% python3 -q
>>> import numpy as np
>>> np.set_printoptions(precision=4, suppress=True, linewidth=120)
>>> mat = np.loadtxt("case5.csv", delimiter=",")
>>> mat
array([[ 0.6384, -0.3814,  0.2922],
       [-0.3814,  0.5977,  0.3082],
       [ 0.2922,  0.3082,  0.7638]])
>>> round(np.linalg.norm(mat) ** 2 / np.linalg.norm(mat, 2) ** 2, 4)
np.float64(2.0)
>>> np.round(np.linalg.norm(mat[1], 1), 4), round(np.linalg.norm(mat[1], np.inf), 4)
(np.float64(1.2873), np.float64(0.5977))
>>> np.linalg.norm(mat, axis=0)
array([0.799 , 0.7731, 0.874 ])
>>> round(np.linalg.norm(mat, "nuc"), 4)
np.float64(2.0)
>>> np.round(mat[1] @ mat[2], 4)
np.float64(0.3082)
>>> evals, vecs = np.linalg.eigh(mat)
>>> vec = np.array([7, 4, 0])
>>> np.round(vec @ mat @ vec, 4)
np.float64(19.4907)
>>> round(np.abs(mat).sum(axis=1).max(), 4), np.abs(evals).max()
(np.float64(1.3643), np.float64(1.0))
>>> vecs * np.abs(evals) @ vecs.T
array([[ 0.6384, -0.3814,  0.2922],
       [-0.3814,  0.5977,  0.3082],
       [ 0.2922,  0.3082,  0.7638]])
>>> vecs * np.maximum(evals, 0) @ vecs.T
array([[ 0.6384, -0.3814,  0.2922],
       [-0.3814,  0.5977,  0.3082],
       [ 0.2922,  0.3082,  0.7638]])
>>> rng = np.random.default_rng(47078)
>>> lab = rng.permutation(3)
>>> lab
array([2, 1, 0])
>>> Y = mat[lab][:, lab]
>>> np.allclose(Y, mat)
False
>>> np.round(np.sort(np.abs(np.linalg.eigvals(Y))), 4) + 0
array([0., 1., 1.])
>>> round(float(np.trace(Y)), 4)
2.0
>>> A = np.load("sample1.npy")
>>> A
array([[-22. ,  -0.9],
       [-32. ,   0.3]])
>>> evals, vecs = np.linalg.eig(A)
>>> np.sort(np.linalg.eigvals(A.T))
array([-23.2243,   1.5243])
>>> evals
array([-23.2243,   1.5243])
>>> np.sort(np.linalg.eigvals(np.linalg.inv(A)))
array([-0.0431,  0.6561])
>>> np.trace(mat)
np.float64(2.0)
>>> np.allclose(mat @ mat.T, mat.T @ mat)
True
>>> (mat + mat.T) / 2
array([[ 0.6384, -0.3814,  0.2922],
       [-0.3814,  0.5977,  0.3082],
       [ 0.2922,  0.3082,  0.7638]])
>>> np.argsort(-np.linalg.norm(A, axis=0).round(6), kind="stable")[:3]
array([0, 1])
>>> [round(float(x), 4) for x in np.linalg.svd(A, compute_uv=False)[:3]]
[38.8339, 0.9116]
>>> round(np.linalg.norm(A, 2) / np.linalg.norm(A), 4)
np.float64(0.9997)
>>> np.linalg.cond(A) > 100
np.False_
>>> np.linalg.matrix_rank(A, rtol=0.1)
np.int64(1)
>>> feats = np.load("out11.npy")
>>> feats
array([[-1.6483, -1.1292,  0.0894],
       [ 1.0989, -1.6324, -0.3574],
       [ 0.2747, -0.2455,  1.9658]])
>>> lab = rng.permutation(3)
>>> lab
array([2, 0, 1])
>>> Y = feats[lab][:, lab]
>>> np.allclose(Y, feats)
False
>>> round(np.trace(Y), 4)
np.float64(-1.3149)
>>> Y
array([[ 1.9658,  0.2747, -0.2455],
       [ 0.0894, -1.6483, -1.1292],
       [-0.3574,  1.0989, -1.6324]])
>>> F = np.load("data.npy")
>>> F
array([[ 2.1363,  2.2763, -0.1688],
       [ 3.3886,  2.3716, -0.1666],
       [-0.6403, -0.0331, -0.003 ],
       [-1.0076, -2.052 ,  0.2441],
       [-1.8584, -0.3017, -0.012 ],
       [ 0.5236,  1.029 , -0.1064],
       [-1.1955, -0.2383,  0.0644],
       [-2.8196, -3.2101,  0.2713],
       [-2.064 , -3.1466,  0.3034],
       [-3.3899, -2.375 ,  0.2652],
       [-0.6719,  0.688 , -0.0774],
       [-3.8901, -3.4473,  0.3166],
       [ 0.0247,  0.8475, -0.081 ],
       [-3.4532, -2.4317,  0.1947],
       [-0.6264, -0.1023,  0.0335],
       [-2.7371, -2.3119,  0.1081],
       [-3.2277, -3.2251,  0.3253],
       [-1.6727, -1.2397,  0.1592],
       [-0.2886, -1.929 ,  0.1784],
       [-0.0217,  0.7921, -0.0835],
       [ 2.9782,  1.308 , -0.0688],
       [-3.3404, -3.2762,  0.3219]])
>>> dist = np.linalg.norm(F[:, None] - F[None], axis=-1)
>>> (dist + 1e9 * np.eye(22)).round(6).argmin(axis=1)
array([ 1, 20, 14, 18,  6, 12, 14, 16,  7, 13, 19, 21, 19,  9,  2,  9, 21,  4,  3, 12,  1, 16])
>>> dist[11].round(6).argsort(kind="stable")[:4]
array([11, 21, 16,  7])
>>> np.flatnonzero(dist[11] < dist.mean() / 2)
array([ 7,  9, 11, 13, 16, 21])
>>> dist.shape
(22, 22)
>>> proj = F @ np.linalg.solve(F.T @ F, F.T)
>>> round(np.trace(proj), 4)
np.float64(3.0)
>>> np.round(np.linalg.eigvalsh(proj), 4) + 0
array([0., 0., 0., 0., 0., 0., 0., 0., 0., 0., 0., 0., 0., 0., 0., 0., 0., 0., 0., 1., 1., 1.])
>>> proj @ F[:, 0]
array([ 2.1363,  3.3886, -0.6403, -1.0076, -1.8584,  0.5236, -1.1955, -2.8196, -2.064 , -3.3899, -0.6719, -3.8901,
        0.0247, -3.4532, -0.6264, -2.7371, -3.2277, -1.6727, -0.2886, -0.0217,  2.9782, -3.3404])
>>> round(np.linalg.norm(F, 2) / np.linalg.norm(F), 4)
np.float64(0.9782)
>>> np.argsort(-np.linalg.norm(F, axis=0).round(6), kind="stable")[:3]
array([0, 1, 2])
>>> np.linalg.cond(F) > 100
np.False_
>>> round(np.log10(np.linalg.cond(F)))
2
>>> np.abs(np.linalg.svd(F)[2][-1])
array([0.0133, 0.1033, 0.9946])
>>> Y = F + rng.integers(-2, 3, (22, 2)) @ rng.integers(-2, 3, (2, 3))
>>> Y
array([[ 6.1363, -1.7237, -0.1688],
       [ 1.3886,  0.3716,  3.8334],
       [-0.6403, -0.0331, -0.003 ],
       [-4.0076, -1.052 ,  2.2441],
       [-4.8584,  0.6983,  1.988 ],
       [-3.4764,  1.029 ,  3.8936],
       [ 0.8045, -2.2383,  0.0644],
       [-2.8196,  0.7899, -3.7287],
       [-8.064 , -1.1466,  4.3034],
       [ 1.6101, -5.375 , -1.7348],
       [ 5.3281, -1.312 , -4.0774],
       [ 1.1099, -6.4473, -1.6834],
       [ 0.0247,  4.8475, -4.081 ],
       [-5.4532, -0.4317,  0.1947],
       [-0.6264, -0.1023,  0.0335],
       [-0.7371, -4.3119,  0.1081],
       [-3.2277, -7.2251,  4.3253],
       [-5.6727, -1.2397,  4.1592],
       [-4.2886,  2.071 ,  0.1784],
       [-2.0217, -1.2079,  3.9165],
       [ 2.9782,  1.308 , -0.0688],
       [ 0.6596, -7.2762,  0.3219]])
>>> np.linalg.matrix_rank(Y - F, tol=1e-8)
np.int64(2)
>>> np.abs(Y - F).sum(axis=1)
array([ 8.,  8.,  0.,  6.,  6.,  8.,  4.,  8., 12., 10., 12., 10.,  8.,  4.,  0.,  4.,  8.,  8.,  8.,  8.,  0.,  8.])
>>> gram = np.cov(F, rowvar=False)
>>> gram
array([[ 4.247 ,  3.5189, -0.2951],
       [ 3.5189,  3.6643, -0.322 ],
       [-0.2951, -0.322 ,  0.0297]])
>>> np.median(F, axis=0)
array([-1.1016, -0.7707,  0.0862])
>>> np.argsort(-F.std(axis=0).round(6), kind="stable")
array([0, 1, 2])
>>> np.polyfit(F[:, 0], F[:, 1], 1)
array([ 0.8285, -0.0111])
>>> Y = np.array([[-1, 0], [-1, -1]])
>>> cent = np.array([[0, 3], [4, 3]])
>>> M = np.block([[Y, np.array([[8, 2], [8, 8]])], [np.zeros((2, 2)), cent]])
>>> M
array([[-1.,  0.,  8.,  2.],
       [-1., -1.,  8.,  8.],
       [ 0.,  0.,  0.,  3.],
       [ 0.,  0.,  4.,  3.]])
>>> vec = np.array([0, -5, 5, 0])
>>> target = M @ vec
>>> target
array([40., 45.,  0., 20.])
>>> np.linalg.solve(M, -1 * target)
array([-0.,  5., -5.,  0.])
>>> np.linalg.solve(M.T, M[0])
array([1., 0., 0., 0.])
